$ python -q
>>> import numpy as np
>>> from numpy import linalg as LA
>>> np.set_printoptions(precision=2, suppress=True, linewidth=120, sign=" ")
>>> def rnd(a):
...     return np.round(a, 2) + 0
... 
>>> data = np.load("sample16.npy")
>>> rnd(data)
array([[ 1.58,  0.86, -0.01, -0.7 ,  0.21,  0.25],
       [ 0.86,  1.73,  0.06,  0.6 , -0.1 ,  0.64],
       [-0.01,  0.06,  0.93,  0.19, -0.24, -1.07],
       [-0.7 ,  0.6 ,  0.19,  1.24,  0.22,  0.02],
       [ 0.21, -0.1 , -0.24,  0.22,  1.91, -0.14],
       [ 0.25,  0.64, -1.07,  0.02, -0.14,  1.6 ]])
>>> r0, v = data[1], data[4]
>>> print(rnd(r0 @ v))
-0.15
>>> pr = (r0 @ v) / (r0 @ r0) * r0
>>> rnd(v - pr)
array([ 0.23, -0.04, -0.24,  0.24,  1.9 , -0.12])
>>> rnd((v - pr) @ r0)
np.float64(0.0)
>>> rnd(pr)
array([-0.03, -0.06,  0.  , -0.02,  0.  , -0.02])
>>> J = np.loadtxt("block15.csv", delimiter=",")
>>> J
array([[ 15.86,   6.47,   0.45,  -9.19,  -8.16,  -6.49],
       [ -3.77,  -4.67,  -1.5 ,  -0.44,  -5.56, -12.45],
       [ -7.47,  -4.93,  -3.15,   0.09,   2.7 ,   2.48],
       [ -0.6 ,  -9.35,   3.84,  11.21,  15.17,   8.4 ],
       [-11.69,  -2.53,  -8.2 ,   2.14,   1.66,   0.74],
       [-13.21,  16.86,   9.43,  -2.47,  -0.77,   2.94],
       [-18.07,   3.02,  -4.09,   8.57,   5.08,  -2.76],
       [ -3.92, -10.42,   0.54,   2.89,   8.55,  -1.88],
       [ -5.49,  -2.14,  -0.77,   7.2 ,  18.28,   3.18],
       [  0.58,  -9.7 ,   0.69,   0.51, -10.77,  -8.38],
       [  5.02,  -9.09,   4.76,   8.82,  -6.89,   5.36],
       [ -1.93,   6.98,  -1.39,   4.05,   3.93,   8.99],
       [-13.36,   8.91,   5.99,  11.04,   3.  ,  -1.86],
       [ -4.1 ,   3.66,  -3.23,   2.89,  -7.83,   6.03],
       [-10.37,   2.34,   0.26,   9.4 ,   7.98,   2.7 ],
       [  1.7 , -12.55,  -0.26,   5.33,   0.56,   4.58],
       [-10.96,  -8.78,  -8.37,   6.51,   8.51,  -0.93],
       [  3.23,  12.52,   9.68,  -8.22,   6.59, -13.73],
       [  4.78,  -2.57,  -7.18,  -4.08, -10.12,   7.63],
       [-13.48,   5.13,   4.1 ,   1.56,   9.41,  -1.56],
       [  8.39,  -0.55,   4.07,   2.93,  -3.08,   0.36],
       [  6.36,  -4.53,   3.94,  11.4 ,  -2.6 ,  -0.31],
       [ 12.53,   5.55,  -0.01,   1.61,  -2.72,   9.79],
       [-19.5 , -10.75,  -5.75,   4.82,  -2.96,  11.15],
       [  6.59,  -9.17,   0.12,  -1.4 ,  -9.57,  -5.69],
       [  0.01,   3.69,  -6.34,   7.47,   8.67,   4.03],
       [  0.45,   4.05,   1.55,  -1.36,   4.53,  13.  ],
       [ 16.69,  -4.67,   5.14,  10.78,   2.78,   4.4 ]])
>>> cen = J - J.mean(axis=0)
>>> vecs = LA.svd(cen)[2][:5]
>>> A2 = cen - cen @ vecs.T @ vecs
>>> print(rnd((cen @ vecs.T).std(axis=0)))
[ 10.52   8.36   7.26   6.16   4.36]
>>> print(rnd(A2.std(axis=0)))
[ 0.56  1.15  2.11  1.79  0.25  0.92]
